$ python -q
>>> import numpy as np
>>> import numpy.linalg as la
>>> np.set_printoptions(precision=1, suppress=True, linewidth=160, floatmode="fixed")
>>> arr = np.array([[1, -3, 9, -27], [1, -2, 4, -8], [1, -1, 1, -1], [1, 0, 0, 0]])
>>> arr
array([[  1,  -3,   9, -27],
       [  1,  -2,   4,  -8],
       [  1,  -1,   1,  -1],
       [  1,   0,   0,   0]])
>>> # row 0 dominates
>>> r0 = np.array([3, -3, -3])
>>> print(np.polyval(r0, arr[2]))
[-3  3 -3  3]
>>> rng = np.random.default_rng(151)
>>> M2 = arr + rng.integers(-2, 3, (4, 1)) @ rng.integers(-2, 3, (1, 4))
>>> M2
array([[  3,  -2,   8, -26],
       [  1,  -2,   4,  -8],
       [  5,   1,  -1,   1],
       [ -1,  -1,   1,  -1]])
>>> np.abs(M2 - arr).sum(axis=1)
array([ 5,  0, 10,  5])
>>> print(np.poly(M2))
[  1.0   1.0 -84.0 -10.0 -48.0]
>>> np.einsum("ij,ji->", M2, M2)
np.int64(169)
>>> np.round(la.det(2 * M2), 1), round(la.det(M2), 1)
(np.float64(-768.0), np.float64(-48.0))
>>> J = np.load("a.npy")
>>> J
array([[0.5, 0.0, 0.5],
       [0.2, 0.6, 0.2],
       [0.3, 0.3, 0.3]])
>>> la.matrix_rank(J, rtol=0.1)
np.int64(2)
>>> x = np.array([-5, 5, 1])
>>> J @ np.ones(3)
array([1.0, 1.0, 1.0])
>>> J @ x
array([-2.0,  2.2,  0.3])
>>> np.einsum("ij,j->i", J, x)
array([-2.0,  2.2,  0.3])
>>> J @ np.eye(3)[0]
array([0.5, 0.2, 0.3])
>>> J @ (2 * x)
array([-4.0,  4.4,  0.7])
>>> X = np.array([[0.8, 1.8, 1.7], [1.8, -0.8, 1.1], [1.7, 1.1, -1.0]])
>>> labels = rng.permutation(3)
>>> M2 = X[:, labels] * rng.choice([-1, 1], 3)
>>> print(M2)
[[-0.8 -1.8 -1.7]
 [-1.8  0.8 -1.1]
 [-1.7 -1.1  1.0]]
>>> left, _, VT = la.svd(X.T @ M2)
>>> labels
array([0, 1, 2])
>>> labels = rng.permutation(3)
>>> labels
array([0, 2, 1])
>>> M2 = X[labels][:, labels]
>>> np.sort(np.abs(la.eigvals(M2)))
array([2.0, 2.0, 3.0])
>>> np.trace(M2)
np.float64(-1.0)
>>> np.diag(M2)
array([ 0.8, -1.0, -0.8])
>>> np.allclose(M2, X)
False
>>> round(la.norm(X[2] - X[1]), 1)
np.float64(2.8)
>>> np.round(la.norm(X, "nuc"), 1)
np.float64(7.0)
>>> print(np.round(la.norm(X, 2), 1))
3.0
>>> print(la.norm(X, axis=1).argmax())
0
>>> la.norm(X, axis=0)
array([2.6, 2.3, 2.3])
>>> round(la.eigvals(X).sum().real, 1)
np.float64(-1.0)
>>> np.round(la.det(X.T), 1)
np.float64(12.0)
>>> np.poly(X)
array([  1.0,   1.0,  -8.0, -12.0])
>>> print(np.round(la.det(X[::-1]), 1))
-12.0
>>> mat = np.load("case1.npy")
>>> print(mat)
[[-10   6   2  -6  -4]
 [-25  15   5 -15 -10]
 [-25  15   5 -15 -10]
 [-25  15   5 -15 -10]]
>>> M2 = np.array([[2, -1], [-1, -1]])
>>> cent = np.kron(M2, mat)
>>> round(la.norm(cent, 2), 1), round(la.norm(M2, 2) * la.norm(mat, 2), 1)
(np.float64(141.8), np.float64(141.8))
>>> cent
array([[-20,  12,   4, -12,  -8,  10,  -6,  -2,   6,   4],
       [-50,  30,  10, -30, -20,  25, -15,  -5,  15,  10],
       [-50,  30,  10, -30, -20,  25, -15,  -5,  15,  10],
       [-50,  30,  10, -30, -20,  25, -15,  -5,  15,  10],
       [ 10,  -6,  -2,   6,   4,  10,  -6,  -2,   6,   4],
       [ 25, -15,  -5,  15,  10,  25, -15,  -5,  15,  10],
       [ 25, -15,  -5,  15,  10,  25, -15,  -5,  15,  10],
       [ 25, -15,  -5,  15,  10,  25, -15,  -5,  15,  10]])
>>> print(la.matrix_rank(cent))
2
>>> print(la.cond(mat) > 100)
True
>>> feats = np.cumsum(np.array([[5, 3, 1, 3, 3],
...     [9, 2, 5, 7, 3],
...     [6, 1, 5, 5, 1],
...     [9, 3, 1, 2, 2],
...     [8, 0, 1, 7, 0],
...     [5, 6, 1, 6, 4],
...     [9, 0, 0, 0, 9],
...     [8, 4, 1, 2, 4],
...     [0, 8, 5, 5, 3],
...     [5, 6, 2, 5, 8],
...     [7, 6, 1, 7, 9],
...     [0, 9, 5, 7, 2],
...     [1, 7, 2, 8, 2],
...     [6, 7, 9, 4, 0],
...     [9, 1, 0, 2, 1],
...     [3, 7, 3, 5, 4],
...     [4, 9, 5, 5, 4],
...     [9, 2, 1, 1, 0],
...     [0, 0, 0, 6, 0],
...     [8, 9, 3, 9, 6],
...     [5, 8, 0, 4, 2]]), axis=0)
>>> feats
array([[  5,   3,   1,   3,   3],
       [ 14,   5,   6,  10,   6],
       [ 20,   6,  11,  15,   7],
       [ 29,   9,  12,  17,   9],
       [ 37,   9,  13,  24,   9],
       [ 42,  15,  14,  30,  13],
       [ 51,  15,  14,  30,  22],
       [ 59,  19,  15,  32,  26],
       [ 59,  27,  20,  37,  29],
       [ 64,  33,  22,  42,  37],
       [ 71,  39,  23,  49,  46],
       [ 71,  48,  28,  56,  48],
       [ 72,  55,  30,  64,  50],
       [ 78,  62,  39,  68,  50],
       [ 87,  63,  39,  70,  51],
       [ 90,  70,  42,  75,  55],
       [ 94,  79,  47,  80,  59],
       [103,  81,  48,  81,  59],
       [103,  81,  48,  87,  59],
       [111,  90,  51,  96,  65],
       [116,  98,  51, 100,  67]])
>>> C2 = np.cov(feats, rowvar=False)
>>> np.argsort(-feats.std(axis=0).round(6), kind="stable")
array([0, 1, 3, 4, 2])
>>> np.argwhere(np.triu(np.abs(np.corrcoef(feats.T)) > 0.8, 1))
array([[0, 1],
       [0, 2],
       [0, 3],
       [0, 4],
       [1, 2],
       [1, 3],
       [1, 4],
       [2, 3],
       [2, 4],
       [3, 4]])
>>> np.corrcoef(feats.T)
array([[1.0, 1.0, 1.0, 1.0, 1.0],
       [1.0, 1.0, 1.0, 1.0, 1.0],
       [1.0, 1.0, 1.0, 1.0, 1.0],
       [1.0, 1.0, 1.0, 1.0, 1.0],
       [1.0, 1.0, 1.0, 1.0, 1.0]])
>>> np.median(feats, axis=0)
array([71.0, 39.0, 23.0, 49.0, 46.0])
>>> C2.shape
(5, 5)
>>> Xs = feats - feats.mean(axis=0)
>>> left, sig, VT = la.svd(Xs, full_matrices=False)
>>> np.round(Xs.mean(axis=0), 1) + 0
array([0.0, 0.0, 0.0, 0.0, 0.0])
>>> VT[0] * np.sign(VT[0, np.abs(VT[0]).argmax()])
array([0.5, 0.5, 0.3, 0.5, 0.4])
>>> np.round((sig ** 2).sum() ** 2 / (sig ** 4).sum(), 1)
np.float64(1.0)
>>> (np.sign(left[:, 0]) == np.sign(left[0, 0])).astype(int)
array([1, 1, 1, 1, 1, 1, 1, 1, 1, 1, 0, 0, 0, 0, 0, 0, 0, 0, 0, 0, 0])
>>> np.abs(VT[-1])
array([0.2, 0.5, 0.7, 0.2, 0.3])
>>> np.abs(left[:, 0]).argmax()
np.int64(20)
>>> cent = feats[[8, 16]].astype(float)
>>> for _ in range(6):
...     labels = la.norm(feats[:, None] - cent, axis=-1).argmin(axis=1)
...     cent = np.array([feats[labels == j].mean(axis=0) for j in range(2)])
... 
>>> labels
array([0, 0, 0, 0, 0, 0, 0, 0, 0, 0, 0, 1, 1, 1, 1, 1, 1, 1, 1, 1, 1])
>>> print(np.abs(cent[1] - cent[0]).argmax())
1
>>> M2 = np.c_[feats[:, :4] @ np.array([[0, -1, -1, 2], [3, 1, 3, -3], [0, 3, 1, -3], [1, -1, -2, 3]]), np.array([3, 7, 5, 7, 5, 0, 8, 2, 0, 9, 1, 7, 9, 9, 4, 3, 1, 9, 6, 8, 8])]
>>> M2
array([[ 12,  -2,  -1,   7,   3],
       [ 25,  -1, -13,  25,   7],
       [ 33,   4, -21,  34,   5],
       [ 44,  -1, -24,  46,   7],
       [ 51, -13, -45,  80,   5],
       [ 75, -15, -43,  87,   0],
       [ 75, -24, -52, 105,   8],
       [ 89, -27, -51, 112,   2],
       [118,  -9, -32,  88,   0],
       [141,  -7, -27,  89,   9],
       [166, -12, -29, 103,   1],
       [200,   5, -11,  82,   7],
       [229,   9,  -5,  81,   9],
       [254,  33,  11,  57,   9],
       [259,  23,   1,  78,   4],
       [285,  31,  12,  69,   3],
       [317,  46,  30,  50,   1],
       [324,  41,  26,  62,   9],
       [330,  35,  14,  80,   6],
       [366,  36,  18,  87,   8],
       [394,  35,  29,  85,   8]])
>>> la.norm(la.qr(feats)[0].T @ M2, axis=0) ** 2 / ((M2 ** 2).sum(axis=0) + 1e-12)
array([1.0, 1.0, 1.0, 1.0, 0.7])
>>> la.matrix_rank(np.c_[feats, M2])
np.int64(6)
>>> C2 = np.cov(M2, rowvar=False)
>>> np.median(M2, axis=0)
array([166.0,   4.0, -11.0,  80.0,   6.0])
>>> np.corrcoef(M2.T)
array([[ 1.0,  0.9,  0.8,  0.3,  0.3],
       [ 0.9,  1.0,  1.0, -0.3,  0.3],
       [ 0.8,  1.0,  1.0, -0.4,  0.3],
       [ 0.3, -0.3, -0.4,  1.0, -0.1],
       [ 0.3,  0.3,  0.3, -0.1,  1.0]])
>>> la.eigvalsh(C2)[::-1]
array([16542.8,  1041.6,    19.2,     9.3,     0.3])
>>> np.argsort(-M2.std(axis=0).round(6), kind="stable")
array([0, 3, 2, 1, 4])
>>> W0 = np.load("run4.npy")
>>> W0
array([[ 2, -5,  1,  2,  1, -2, -1],
       [ 1, -5, -2, -2, -2, -1, -1],
       [ 2,  5, -1,  0,  1,  2,  1],
       [-1, 10,  1,  1,  1, -1,  2]])
>>> blk = np.stack([W0, -2 * W0, W0[::-1]])
>>> la.matrix_rank(blk.reshape(3, -1))
np.int64(2)
>>> blk.sum(axis=0)
array([[ -3,  15,   0,  -1,   0,   1,   3],
       [  1,  10,   1,   2,   3,   3,   2],
       [ -1, -10,  -1,  -2,  -3,  -3,  -2],
       [  3, -15,   0,   1,   0,  -1,  -3]])
>>> (blk @ W0.T).shape
(3, 4, 4)
>>> print(la.norm(blk, axis=(1, 2)))
[15.0 30.0 15.0]
>>> M2 = W0[0, 0] * W0[1:] - np.outer(W0[1:, 0], W0[0])
>>> print(M2)
[[ 0 -5 -5 -6 -5  0 -1]
 [ 0 20 -4 -4  0  8  4]
 [ 0 15  3  4  3 -4  3]]
>>> W0[:, 0] / W0[0, 0]
array([ 1.0,  0.5,  1.0, -0.5])
>>> left, sig, VT = la.svd(M2, full_matrices=False)
>>> np.round(left.T @ left, 1) + 0
array([[1.0, 0.0, 0.0],
       [0.0, 1.0, 0.0],
       [0.0, 0.0, 1.0]])
>>> np.cumsum(sig ** 2) / np.sum(sig ** 2)
array([0.8, 1.0, 1.0])
>>> print(np.round(np.abs(VT[0]), 1) + 0)
[0.0 1.0 0.0 0.0 0.1 0.2 0.2]
>>> print(sig / sig[0])
[1.0 0.5 0.2]
>>> print(np.round(VT @ VT.T, 1) + 0)
[[1.0 0.0 0.0]
 [0.0 1.0 0.0]
 [0.0 0.0 1.0]]
>>> K = np.loadtxt("mat.csv", delimiter=",")
>>> print(K)
[[  6.0   8.0   7.0   3.0   9.0   7.0]
 [ -8.0  -6.0  -7.0 -11.0  -5.0  -7.0]
 [  1.0   3.0   2.0  -2.0   4.0   2.0]]
>>> # rank 2
>>> x = np.array([1, 3, -1, 2, 3, -1])
>>> a = np.maximum(K @ x, 0)
>>> print(a)
[49.0  0.0 14.0]
>>> print(np.tanh(K @ x))
[ 1.0 -1.0  1.0]
>>> print(np.maximum(K @ x, 0) - np.maximum(-K @ x, 0))
[ 49.0 -49.0  14.0]
>>> print(K.T @ a)
[308.0 434.0 371.0 119.0 497.0 371.0]
>>> left, sig, VT = la.svd(K)
>>> sig.round(1) + 0
array([24.6,  8.0,  0.0])
>>> np.argmax(sig[:-1] / (sig[1:] + 1e-6)) + 1
np.int64(2)
>>> M2 = left[:, :2] @ np.diag(sig[:2]) @ VT[:2]
>>> round(float(la.norm(K - M2, 2)), 1), round(float(sig[2]), 1)
(0.0, 0.0)
>>> print(M2)
[[  6.0   8.0   7.0   3.0   9.0   7.0]
 [ -8.0  -6.0  -7.0 -11.0  -5.0  -7.0]
 [  1.0   3.0   2.0  -2.0   4.0   2.0]]
>>> M2 = np.array([[9, -8], [4, 7], [0, 0]])
>>> m1 = np.tile(M2, (2, 3))
>>> m1
array([[ 9, -8,  9, -8,  9, -8],
       [ 4,  7,  4,  7,  4,  7],
       [ 0,  0,  0,  0,  0,  0],
       [ 9, -8,  9, -8,  9, -8],
       [ 4,  7,  4,  7,  4,  7],
       [ 0,  0,  0,  0,  0,  0]])
>>> W1 = np.array([[2, 0, 5, 1],
...     [5, 4, 1, 3],
...     [3, 1, 0, 1],
...     [3, 4, 3, 5],
...     [5, 4, 0, 1],
...     [2, 1, 4, 5]])
>>> b = np.array([2, 1, 1, 0])
>>> act = np.maximum(m1 @ W1 + b, 0)
>>> (act > 0).mean(axis=0)
array([1.0, 0.7, 0.7, 0.3])
>>> print(la.matrix_rank(act))
3
>>> cent = np.array([[2, 0, 0], [1, -1, 0], [-1, -2, 1], [2, 1, 1]])
>>> act @ cent
array([[  24,    0,    0],
       [ 437, -135,  180],
       [   4,   -3,    1],
       [  24,    0,    0],
       [ 437, -135,  180],
       [   4,   -3,    1]])
>>> W1 @ cent
array([[ 1, -9,  6],
       [19, -3,  4],
       [ 9,  0,  1],
       [17, -5,  8],
       [16, -3,  1],
       [11, -4,  9]])
